>>> import numpy as np
>>> np.set_printoptions(precision=2, suppress=True, linewidth=100)
>>> mat = np.load("data.npy")
>>> mat
array([[1, 1, 0, 1, 1],
       [1, 1, 0, 1, 1],
       [0, 0, 0, 0, 0],
       [1, 1, 0, 1, 1],
       [1, 1, 0, 1, 1]])
>>> # 2 blocks once reordered
>>> np.linalg.cond(mat) > 100
np.True_
>>> round(float(np.linalg.norm(mat, 2) / np.linalg.norm(mat)), 2)
1.0
>>> [round(float(x), 2) for x in np.linalg.svd(mat, compute_uv=False)[:3]]
[4.0, 0.0, 0.0]
>>> def softmax(z):
...     e = np.exp(z - z.max(axis=-1, keepdims=True))
...     return e / e.sum(axis=-1, keepdims=True)
... 
>>> softmax(mat).sum(axis=1)
array([1., 1., 1., 1., 1.])
>>> S = mat @ mat.T / np.sqrt(5)
>>> softmax(S)[0] @ mat
array([0.96, 0.96, 0.  , 0.96, 0.96])
>>> w, vecs = np.linalg.eigh(mat)
>>> x0 = np.array([2, 0, 1, -2, -1])
>>> (np.sign(vecs[:, -1].round(6)) == np.sign(vecs[0, -1].round(6))).astype(int)
array([1, 1, 0, 1, 1])
>>> arr = np.load("out17.npy")
>>> arr
array([[ 3, -2, -1,  2, -2],
       [ 3,  1,  0,  2,  2],
       [-1, -3,  1, -3, -3],
       [-2, -2,  1, -2,  1],
       [-2,  0,  2, -3,  2],
       [ 1,  3, -3,  0,  2],
       [ 2,  3, -2,  2, -2],
       [-3,  0, -1,  3,  0],
       [-2,  0, -2,  0, -2],
       [ 2, -1,  1,  3, -2]])
>>> rng = np.random.default_rng(344)
>>> lab = rng.permutation(5)
>>> A2 = arr[:, lab] * rng.choice([-1, 1], 5)
>>> A2
array([[-2,  2,  3, -1,  2],
       [-2, -1,  3,  0, -2],
       [ 3,  3, -1,  1,  3],
       [ 2,  2, -2,  1, -1],
       [ 3,  0, -2,  2, -2],
       [ 0, -3,  1, -3, -2],
       [-2, -3,  2, -2,  2],
       [-3,  0, -3, -1,  0],
       [ 0,  0, -2, -2,  2],
       [-3,  1,  2,  1,  2]])
>>> Uu, _, Vh = np.linalg.svd(arr.T @ A2)
>>> np.round(Uu @ Vh, 2) + 0
array([[ 0.,  0.,  1.,  0.,  0.],
       [ 0., -1.,  0.,  0.,  0.],
       [ 0.,  0.,  0.,  1.,  0.],
       [-1.,  0.,  0.,  0.,  0.],
       [ 0.,  0.,  0.,  0., -1.]])
>>> lab
array([3, 1, 0, 2, 4])
>>> x0 = np.array([-1, 3, -2, 1, 3])
>>> h1 = np.maximum(arr @ x0, 0)
>>> np.maximum(arr @ x0, 0) - np.maximum(-arr @ x0, 0)
array([-11,   8, -22,  -5,   1,  20,   7,   8,   0, -10])
>>> np.tanh(arr @ x0)
array([-1.  ,  1.  , -1.  , -1.  ,  0.76,  1.  ,  1.  ,  1.  ,  0.  , -1.  ])
>>> arr.T @ h1
array([ 32,  89, -80,  51,  44])
>>> np.maximum(arr @ (3 * x0), 0)
array([ 0, 24,  0,  0,  3, 60, 21, 24,  0,  0])
>>> arr * (h1 > 1e-9)[:, None]
array([[ 0,  0,  0,  0,  0],
       [ 3,  1,  0,  2,  2],
       [ 0,  0,  0,  0,  0],
       [ 0,  0,  0,  0,  0],
       [-2,  0,  2, -3,  2],
       [ 1,  3, -3,  0,  2],
       [ 2,  3, -2,  2, -2],
       [-3,  0, -1,  3,  0],
       [ 0,  0,  0,  0,  0],
       [ 0,  0,  0,  0,  0]])
>>> M = np.diag(np.array([-2, 0, 2, -2, 0, 1])) + -1 * np.eye(6, k=1) + -1 * np.eye(6, k=-1)
>>> M
array([[-2., -1.,  0.,  0.,  0.,  0.],
       [-1.,  0., -1.,  0.,  0.,  0.],
       [ 0., -1.,  2., -1.,  0.,  0.],
       [ 0.,  0., -1., -2., -1.,  0.],
       [ 0.,  0.,  0., -1.,  0., -1.],
       [ 0.,  0.,  0.,  0., -1.,  1.]])
>>> x0 = np.array([-1, -2, -3, 0, 1, -3])
>>> y = M @ x0
>>> y
array([ 4.,  4., -4.,  2.,  3., -4.])
>>> np.linalg.solve(M.T, M[4])
array([-0., -0., -0., -0.,  1.,  0.])
>>> np.linalg.solve(M, 3 * y)
array([-3., -6., -9., -0.,  3., -9.])
>>> W0 = np.array([[-0.8, -2.0, -0.3, 0.9, 2.0, -1.0],
...     [0.4, -0.3, -0.1, 0.2, -0.4, 0.3],
...     [0.8, 0.0, -0.4, 1.1, -0.7, 0.2],
...     [0.6, -1.5, 0.4, -0.7, 0.6, -1.3],
...     [0.9, 0.7, 0.4, -0.1, -0.5, -0.5],
...     [0.4, -1.7, -0.2, 0.1, 0.0, 0.4],
...     [1.0, 1.1, -0.3, -0.6, -0.7, 0.3],
...     [0.5, -0.8, 0.7, 0.0, -0.1, 2.7],
...     [2.5, -0.4, -0.2, -0.5, 0.2, 0.2],
...     [1.2, 0.4, -0.4, 0.1, 0.7, 0.9],
...     [0.4, 0.3, -0.9, 1.2, -0.8, -0.4],
...     [0.6, -0.3, -1.5, 0.8, -0.5, 0.4],
...     [3.1, 0.8, 0.3, -1.2, -1.1, -1.3],
...     [0.7, 1.6, 1.9, 0.1, 1.6, 2.0],
...     [1.0, -1.0, -0.3, 0.2, -0.6, 1.7],
...     [-0.9, 0.1, -0.5, -1.3, -0.6, -0.7],
...     [-1.1, -0.2, -1.5, 0.0, -1.2, -0.7]])
>>> W0[16] *= 20
>>> W0
array([[ -0.8,  -2. ,  -0.3,   0.9,   2. ,  -1. ],
       [  0.4,  -0.3,  -0.1,   0.2,  -0.4,   0.3],
       [  0.8,   0. ,  -0.4,   1.1,  -0.7,   0.2],
       [  0.6,  -1.5,   0.4,  -0.7,   0.6,  -1.3],
       [  0.9,   0.7,   0.4,  -0.1,  -0.5,  -0.5],
       [  0.4,  -1.7,  -0.2,   0.1,   0. ,   0.4],
       [  1. ,   1.1,  -0.3,  -0.6,  -0.7,   0.3],
       [  0.5,  -0.8,   0.7,   0. ,  -0.1,   2.7],
       [  2.5,  -0.4,  -0.2,  -0.5,   0.2,   0.2],
       [  1.2,   0.4,  -0.4,   0.1,   0.7,   0.9],
       [  0.4,   0.3,  -0.9,   1.2,  -0.8,  -0.4],
       [  0.6,  -0.3,  -1.5,   0.8,  -0.5,   0.4],
       [  3.1,   0.8,   0.3,  -1.2,  -1.1,  -1.3],
       [  0.7,   1.6,   1.9,   0.1,   1.6,   2. ],
       [  1. ,  -1. ,  -0.3,   0.2,  -0.6,   1.7],
       [ -0.9,   0.1,  -0.5,  -1.3,  -0.6,  -0.7],
       [-22. ,  -4. , -30. ,   0. , -24. , -14. ]])
>>> W2 = W0[[4, 16]].astype(float)
>>> for _ in range(4):
...     lab = np.linalg.norm(W0[:, None] - W2, axis=-1).argmin(axis=1)
...     W2 = np.array([W0[lab == j].mean(axis=0) for j in range(2)])
... 
>>> lab
array([0, 0, 0, 0, 0, 0, 0, 0, 0, 0, 0, 0, 0, 0, 0, 0, 1])
>>> W2
array([[  0.77,  -0.19,  -0.09,   0.02,  -0.06,   0.24],
       [-22.  ,  -4.  , -30.  ,   0.  , -24.  , -14.  ]])
>>> np.abs(W2[1] - W2[0]).argmax()
np.int64(2)
>>> dist = np.linalg.norm(arr[:, None] - arr[None], axis=-1)
>>> dist[7]
array([6.71, 6.56, 7.87, 5.92, 7.07, 6.48, 6.32, 0.  , 3.87, 5.83])
>>> np.unravel_index(dist.round(6).argmax(), dist.shape)
(np.int64(2), np.int64(5))
>>> np.flatnonzero(dist[7] < dist.mean() / 2)
array([7])
>>> np.linalg.norm(arr - arr.mean(axis=0), axis=1)
array([4.18, 4.25, 5.47, 4.21, 5.24, 4.81, 4.57, 4.11, 3.11, 3.96])
>>> dist.mean(axis=1).argmax()
np.int64(2)
>>> (dist + 1e9 * np.eye(10)).round(6).argmin(axis=1)
array([9, 5, 3, 4, 3, 1, 5, 8, 7, 0])
>>> np.linalg.norm(arr, axis=1)
array([4.69, 4.24, 5.39, 3.74, 4.58, 4.8 , 5.  , 4.36, 3.46, 4.36])
>>> lab = rng.permutation(6)
>>> A2 = W0[:, lab] * rng.choice([-1, 1], 6)
>>> A2
array([[  2. ,  -2. ,  -1. ,  -0.9,   0.8,   0.3],
       [ -0.4,  -0.3,   0.3,  -0.2,  -0.4,   0.1],
       [ -0.7,   0. ,   0.2,  -1.1,  -0.8,   0.4],
       [  0.6,  -1.5,  -1.3,   0.7,  -0.6,  -0.4],
       [ -0.5,   0.7,  -0.5,   0.1,  -0.9,  -0.4],
       [  0. ,  -1.7,   0.4,  -0.1,  -0.4,   0.2],
       [ -0.7,   1.1,   0.3,   0.6,  -1. ,   0.3],
       [ -0.1,  -0.8,   2.7,  -0. ,  -0.5,  -0.7],
       [  0.2,  -0.4,   0.2,   0.5,  -2.5,   0.2],
       [  0.7,   0.4,   0.9,  -0.1,  -1.2,   0.4],
       [ -0.8,   0.3,  -0.4,  -1.2,  -0.4,   0.9],
       [ -0.5,  -0.3,   0.4,  -0.8,  -0.6,   1.5],
       [ -1.1,   0.8,  -1.3,   1.2,  -3.1,  -0.3],
       [  1.6,   1.6,   2. ,  -0.1,  -0.7,  -1.9],
       [ -0.6,  -1. ,   1.7,  -0.2,  -1. ,   0.3],
       [ -0.6,   0.1,  -0.7,   1.3,   0.9,   0.5],
       [-24. ,  -4. , -14. ,  -0. ,  22. ,  30. ]])
>>> Uu, _, Vh = np.linalg.svd(W0.T @ A2)
>>> lab
array([4, 1, 5, 3, 0, 2])
>>> Xc = (W0 - W0.mean(axis=0)) / W0.std(axis=0)
>>> Xc.std(axis=0)
array([1., 1., 1., 1., 1., 1.])
>>> coef = np.linalg.lstsq(np.delete(Xc, 2, axis=1), Xc[:, 2])[0]
>>> coef
array([ 0.25,  0.04, -0.04,  0.61,  0.12])
>>> lab = rng.integers(0, 2, 4)
>>> m1 = (lab[:, None] == lab) * 3 + np.eye(4)
>>> m1
array([[4., 3., 0., 3.],
       [3., 4., 0., 3.],
       [0., 0., 4., 0.],
       [3., 3., 0., 4.]])
>>> lab = rng.permutation(4)
>>> lab
array([0, 2, 3, 1])
>>> A2 = m1[lab][:, lab]
>>> round(np.linalg.det(A2), 2), np.round(np.linalg.det(m1[lab]), 2)
(np.float64(40.0), np.float64(40.0))
>>> O, r_ = np.linalg.qr(m1)
>>> round(np.trace(O @ O.T), 2)
np.float64(4.0)
>>> np.round(O.T @ O, 2) + 0
array([[1., 0., 0., 0.],
       [0., 1., 0., 0.],
       [0., 0., 1., 0.],
       [0., 0., 0., 1.]])
>>> np.allclose(r_.T @ r_, m1.T @ m1)
True
>>> O
array([[-0.69,  0.63,  0.  , -0.37],
       [-0.51, -0.78,  0.  , -0.37],
       [-0.  ,  0.  ,  1.  ,  0.  ],
       [-0.51, -0.06, -0.  ,  0.86]])
>>> round(abs(r_[0, 0]), 2), round(float(np.linalg.norm(m1[:, 0])), 2)
(np.float64(5.83), 5.83)
>>> J = np.eye(13, dtype=int)[rng.permutation(13)] * np.array([8, 9, -1, 9, 1, 5, -6, -7, -4, -9, -5, 3, 3])
>>> J
array([[ 0,  0,  0,  0,  0,  0,  0, -7,  0,  0,  0,  0,  0],
       [ 0,  0,  0,  0,  1,  0,  0,  0,  0,  0,  0,  0,  0],
       [ 0,  0,  0,  0,  0,  0,  0,  0,  0,  0, -5,  0,  0],
       [ 0,  0,  0,  0,  0,  0,  0,  0,  0, -9,  0,  0,  0],
       [ 0,  0,  0,  0,  0,  0,  0,  0,  0,  0,  0,  0,  3],
       [ 0,  0,  0,  0,  0,  0,  0,  0, -4,  0,  0,  0,  0],
       [ 0,  0,  0,  0,  0,  5,  0,  0,  0,  0,  0,  0,  0],
       [ 0,  0,  0,  9,  0,  0,  0,  0,  0,  0,  0,  0,  0],
       [ 8,  0,  0,  0,  0,  0,  0,  0,  0,  0,  0,  0,  0],
       [ 0,  0,  0,  0,  0,  0, -6,  0,  0,  0,  0,  0,  0],
       [ 0,  0,  0,  0,  0,  0,  0,  0,  0,  0,  0,  3,  0],
       [ 0,  9,  0,  0,  0,  0,  0,  0,  0,  0,  0,  0,  0],
       [ 0,  0, -1,  0,  0,  0,  0,  0,  0,  0,  0,  0,  0]])
>>> x0 = np.array([-8, 9, -8, -2, 4, -3, -8, 6, -3, -2, -3, 8, -9])
>>> h1 = np.maximum(J @ x0, 0)
>>> np.maximum(J @ x0, 0) - np.maximum(-J @ x0, 0)
array([-42,   4,  15,  18, -27,  12, -15, -18, -64,  48,  24,  81,   8])
>>> h1
array([ 0,  4, 15, 18,  0, 12,  0,  0,  0, 48, 24, 81,  8])
>>> np.maximum(J @ (3 * x0), 0)
array([  0,  12,  45,  54,   0,  36,   0,   0,   0, 144,  72, 243,  24])
>>> np.flatnonzero(h1 > 1e-9)
array([ 1,  2,  3,  5,  9, 10, 11, 12])
>>> O, vecs = np.linalg.qr(J[:, :10])[0], np.linalg.qr(J[:, 10:])[0]
>>> s = np.linalg.svd(O.T @ vecs, compute_uv=False)
>>> np.degrees(np.arccos(s.clip(0, 1)))
array([90., 90., 90.])
>>> s
array([0., 0., 0.])
>>> np.sort(np.linalg.eigvals(J).real)
array([-5.94, -5.94, -2.72, -1.47, -1.47, -1.36, -1.36,  1.36,  1.36,  2.72,  4.11,  4.11,  6.6 ])
>>> A2 = np.linalg.inv(J)
>>> round(np.linalg.cond(J), 2)
np.float64(9.0)
>>> np.allclose(A2, J.T)
False
>>> F = np.loadtxt("test0.csv", delimiter=",")
>>> F
array([[0., 1., 1., 0., 0.],
       [1., 0., 0., 0., 0.],
       [1., 0., 0., 0., 0.],
       [0., 0., 0., 0., 1.],
       [0., 0., 0., 1., 0.]])
>>> np.linalg.lstsq(F[:-1].T, F[-1])[2]
np.int32(3)
